% ipython --no-banner

In [1]: import numpy as np

In [2]: np.set_printoptions(suppress=True, linewidth=200)

In [3]: tidy = lambda a: np.round(a, 3) + 0

In [4]: mat = np.loadtxt("run7.csv", delimiter=",")

In [5]: print(mat)
[[0. 0. 0. 0. 0. 0.]
 [0. 2. 0. 0. 0. 0.]
 [0. 0. 1. 0. 0. 0.]
 [0. 0. 0. 2. 0. 0.]
 [0. 0. 0. 0. 1. 0.]
 [0. 0. 0. 0. 0. 2.]]

In [6]: rank = np.linalg.matrix_rank(mat)

In [7]: print(rank)
5

In [8]: null = np.linalg.svd(mat)[2][rank:].T

In [9]: print([int(np.linalg.matrix_rank(mat[:i])) for i in range(1, len(mat) + 1)])
[0, 1, 2, 3, 4, 5]

In [10]: print(np.linalg.matrix_rank(mat.T @ mat), np.linalg.matrix_rank(mat @ mat.T))
5 5

In [11]: print(mat @ null)
[[0.]
 [0.]
 [0.]
 [0.]
 [0.]
 [0.]]

In [12]: print(null.shape)
(6, 1)

In [13]: print(np.allclose(mat @ null, 0))
True

In [14]: print([int(np.linalg.matrix_rank(mat[:, :j + 1])) for j in range(6)])
[0, 1, 2, 3, 4, 5]

In [15]: E = np.loadtxt("block2.csv", delimiter=",")

In [16]: print(E)
[[0. 0. 0. 0. 0. 2. 1. 0. 1.]
 [0. 0. 0. 0. 0. 2. 1. 2. 0.]
 [0. 0. 0. 0. 0. 2. 1. 2. 1.]
 [0. 0. 0. 0. 0. 0. 1. 1. 2.]
 [0. 0. 0. 0. 0. 1. 1. 2. 2.]
 [2. 2. 2. 0. 1. 0. 0. 0. 0.]
 [1. 1. 1. 1. 1. 0. 0. 0. 0.]
 [0. 2. 2. 1. 2. 0. 0. 0. 0.]
 [1. 0. 1. 2. 2. 0. 0. 0. 0.]]

In [17]: left, s, vt = np.linalg.svd(E)

In [18]: evecs = vt[:(s > 1e-8).sum()]

In [19]: rng = np.random.default_rng(26323)

In [20]: x0 = E[5] + -1 * E[0] + rng.integers(2) * np.eye(9)[0]

In [21]: print(x0)
[ 2.  2.  2.  0.  1. -2. -1.  0. -1.]

In [22]: print(tidy(np.diag(evecs.T @ evecs)))
[0.98 0.92 0.5  0.92 0.68 1.   1.   1.   1.  ]

In [23]: print(tidy(np.linalg.norm(x0 - evecs.T @ evecs @ x0)))
0.0

In [24]: X = np.loadtxt("case4.csv", delimiter=",")

In [25]: print(X)
[[0. 0. 1.]
 [0. 0. 0.]
 [1. 0. 0.]]

In [26]: np.linalg.cholesky(X)
LinAlgError: Matrix is not positive definite


In [27]: print([round(float(np.linalg.det(X[:i, :i])), 2) + 0 for i in range(1, 4)])
[0.0, 0.0, 0.0]

In [28]: J = np.array([[1, -1, 1, -1, -1, 1, -1, 1],
    ...:     [1, 1, -1, -1, 1, 1, -1, -1],
    ...:     [1, 1, 1, 1, -1, -1, -1, -1],
    ...:     [1, -1, -1, 1, -1, 1, 1, -1]])

In [29]: W1 = np.array([[1, 1, -3, 0, 0, -3],
    ...:     [3, -1, 2, 2, 0, 2],
    ...:     [0, 1, 0, -2, -1, -2],
    ...:     [0, -2, 1, 0, 1, -1],
    ...:     [-2, 1, 1, -2, 0, 0],
    ...:     [0, 0, -2, 0, 0, -3],
    ...:     [3, 2, -2, -1, 2, -1],
    ...:     [-2, 2, -2, 1, 0, -2]])

In [30]: c = np.array([-3, 0, -3, 1, 0, -2])

In [31]: act = np.maximum(J @ W1 + c, 0)

In [32]: print(np.linalg.matrix_rank(act))
4

In [33]: print((act > 0).mean(axis=0))
[0.5  0.25 0.25 1.   0.25 0.  ]

In [34]: basis = np.array([[-2, -1], [-5, -5], [3, -3], [5, 4], [-3, 0], [1, -2]])

In [35]: print((act @ basis).round(6).argmax(axis=1))
[0 0 0 1]

In [36]: print(W1 @ basis)
[[-19   9]
 [ 17   0]
 [-14  -9]
 [  9   9]
 [ -8 -14]
 [ -9  12]
 [-34  -9]
 [ -9   6]]

In [37]: out = J / np.sqrt((J ** 2).mean(axis=1, keepdims=True))

In [38]: print(out[0])
[ 1. -1.  1. -1. -1.  1. -1.  1.]

In [39]: x0 = np.array([3, 4, 4, -2, 0, -9, -9, -8])

In [40]: print(J @ x0)
[ -3  13  35 -17]

In [41]: print(np.linalg.norm(J @ x0) <= np.linalg.norm(J, 2) * np.linalg.norm(x0) + 1e-9)
True

In [42]: print(J @ np.eye(8)[3])
[-1. -1.  1.  1.]

In [43]: print(np.sign((J @ x0).round(6)))
[-1  1  1 -1]

In [44]: print(J * x0)
[[ 3 -4  4  2  0 -9  9 -8]
 [ 3  4 -4  2  0 -9  9  8]
 [ 3  4  4 -2  0  9  9  8]
 [ 3 -4 -4 -2  0 -9 -9  8]]

In [45]: print((J @ x0).argmax())
2

In [46]: print(J @ (2 * x0))
[ -6  26  70 -34]

In [47]: M = np.load("dump.npy")

In [48]: print(M)
[[  0   4   1  -2  -3  -2]
 [  5 -11   0  -3   3  -1]
 [  4   4  -5  -5   3  -5]
 [  1  -2   3 -15   1  -5]
 [ -5   0   4  -1  17   2]
 [  2  -1  -4   1   4  15]]

In [49]: W1 = np.array([[0, -3, 4, -4, 1],
    ...:     [-5, -5, 2, -1, 2],
    ...:     [1, 2, -4, 5, -5],
    ...:     [3, 5, -1, -2, 1],
    ...:     [-4, -3, 1, -1, 0],
    ...:     [-5, 0, 3, 1, 1]])

In [50]: c = np.array([-1, 0, 1, -1, -1])

In [51]: act = np.maximum(M @ W1 + c, 0)

In [52]: print(tidy((act > 0).mean(axis=0)))
[0.167 0.167 0.5   0.5   0.333]

In [53]: print(np.linalg.matrix_rank(act))
4

In [54]: basis = np.array([[3, -1], [-1, 2], [2, 2], [2, -1], [3, 1]])

In [55]: print(W1 @ basis)
[[  6   7]
 [ -2   2]
 [-12 -15]
 [  1   8]
 [ -9   1]
 [ -4  11]]

In [56]: print((act @ basis).round(6).argmax(axis=1))
[0 0 0 0 0 0]

In [57]: print(tidy(np.linalg.norm(M, 2)))
20.45

In [58]: print(tidy(np.linalg.norm(M, axis=0)))
[ 8.426 12.57   8.185 16.279 18.248 16.852]

In [59]: print(tidy(np.linalg.norm(M[4], 1)), tidy(np.linalg.norm(M[4], np.inf)))
29.0 17.0

In [60]: print(M[4] @ M[3])
29
